$ ipython --no-banner

In [1]: import numpy as np

In [2]: import numpy.linalg as la

In [3]: np.set_printoptions(precision=2, suppress=True, linewidth=160, sign=" ")

In [4]: F = np.array([[4, 4, 4, 4, 4, 4],
   ...:     [4, 8, 8, 8, 8, 8],
   ...:     [4, 8, 12, 12, 12, 12],
   ...:     [4, 8, 12, 16, 16, 16],
   ...:     [4, 8, 12, 16, 20, 20],
   ...:     [4, 8, 12, 16, 20, 24]])

In [5]: rng = np.random.default_rng(105)

In [6]: idx = rng.permutation(6)

In [7]: print(idx)
[ 4  1  0  5  2  3]

In [8]: other = F[idx][:, idx]

In [9]: print(np.trace(other))
84

In [10]: print(np.sort(np.abs(la.eigvals(other))))
[  1.06   1.28   1.78   3.1    7.95  68.83]

In [11]: print(np.allclose(other, F))
False

In [12]: print(round(la.det(other), 2), np.round(la.det(F[idx]), 2))
4096.0 -4096.0

In [13]: print(np.diag(other))
[ 20   8   4  24  12  16]

In [14]: vals, evecs = la.eigh(F)

In [15]: x0 = np.array([0, 3, 3, 1, -3, 0])

In [16]: print(evecs * np.maximum(vals, 0) @ evecs.T)
[[  4.   4.   4.   4.   4.   4.]
 [  4.   8.   8.   8.   8.   8.]
 [  4.   8.  12.  12.  12.  12.]
 [  4.   8.  12.  16.  16.  16.]
 [  4.   8.  12.  16.  20.  20.]
 [  4.   8.  12.  16.  20.  24.]]

In [17]: print((np.sign(evecs[:, -1].round(6)) == np.sign(evecs[0, -1].round(6))).astype(int))
[ 1  1  1  1  1  1]

In [18]: r0 = np.array([-1, -1, 0, 0, 2, -1])

In [19]: other = F + np.outer(r0, np.eye(6)[5])

In [20]: print(la.matrix_rank(la.inv(other) - la.inv(F), tol=1e-8))
1

In [21]: print(round(la.det(other) / la.det(F), 2), round(float(1 + la.solve(F, r0)[5]), 2))
0.25 0.25

In [22]: print(la.matrix_rank(other - F))
1

In [23]: print(other)
[[  4.   4.   4.   4.   4.   3.]
 [  4.   8.   8.   8.   8.   7.]
 [  4.   8.  12.  12.  12.  12.]
 [  4.   8.  12.  16.  16.  16.]
 [  4.   8.  12.  16.  20.  22.]
 [  4.   8.  12.  16.  20.  23.]]
